>>> import numpy as np
>>> from numpy import linalg as LA
>>> np.set_printoptions(precision=2, suppress=True, linewidth=100, sign=" ")
>>> mat = np.array([[-4, 0], [0, -6]])
>>> evals, evecs = LA.eigh(mat)
>>> LA.eigvalsh(mat + -1 * np.eye(2))
array([-7., -5.])
>>> (evals > 1e-8).sum(), (evals < -1e-8).sum()
(np.int64(0), np.int64(2))
>>> np.unique(evals.round(6) + 0, return_counts=True)[1]
array([ 1,  1])
>>> rng = np.random.default_rng(115)
>>> z = rng.permutation(2)
>>> z
array([ 1,  0])
>>> Y = mat[z][:, z]
>>> np.sort(np.abs(LA.eigvals(Y)))
array([ 4.,  6.])
>>> np.round(LA.det(Y), 2), round(float(LA.det(mat[z])), 2)
(np.float64(24.0), -24.0)
>>> np.allclose(Y, mat)
False
>>> np.diag(Y)
array([-6, -4])
>>> arr = np.load("mat.npy")
>>> arr
array([[ 0.65, -0.4 ,  0.63, -0.17],
       [ 0.25,  0.74,  0.36,  0.51],
       [-0.6 ,  0.21,  0.63, -0.45],
       [ 0.4 ,  0.5 , -0.29, -0.71]])
>>> q = arr.astype(float).copy()
>>> for j in range(4):
...     q[:, j] -= q[:, :j] @ (q[:, :j].T @ q[:, j])
...     q[:, j] /= LA.norm(q[:, j])
... 
>>> print(q)
[[ 0.65 -0.4   0.63 -0.17]
 [ 0.25  0.74  0.36  0.51]
 [-0.6   0.21  0.63 -0.45]
 [ 0.4   0.5  -0.29 -0.71]]
>>> np.round(q.T @ arr, 2) + 0
array([[ 1.,  0.,  0.,  0.],
       [ 0.,  1.,  0.,  0.],
       [ 0.,  0.,  1.,  0.],
       [ 0.,  0.,  0.,  1.]])
>>> np.round(q.T @ q, 2) + 0
array([[ 1.,  0.,  0.,  0.],
       [ 0.,  1.,  0.,  0.],
       [ 0.,  0.,  1.,  0.],
       [ 0.,  0.,  0.,  1.]])
>>> u = np.array([2, -3])
>>> g = np.array([2, 0, 0])
>>> m1 = np.outer(u, g)
>>> print(m1)
[[ 4  0  0]
 [-6  0  0]]
>>> m1 @ m1.T
array([[ 16, -24],
       [-24,  36]])
>>> LA.pinv(m1)
array([[ 0.08, -0.12],
       [ 0.  ,  0.  ],
       [ 0.  ,  0.  ]])
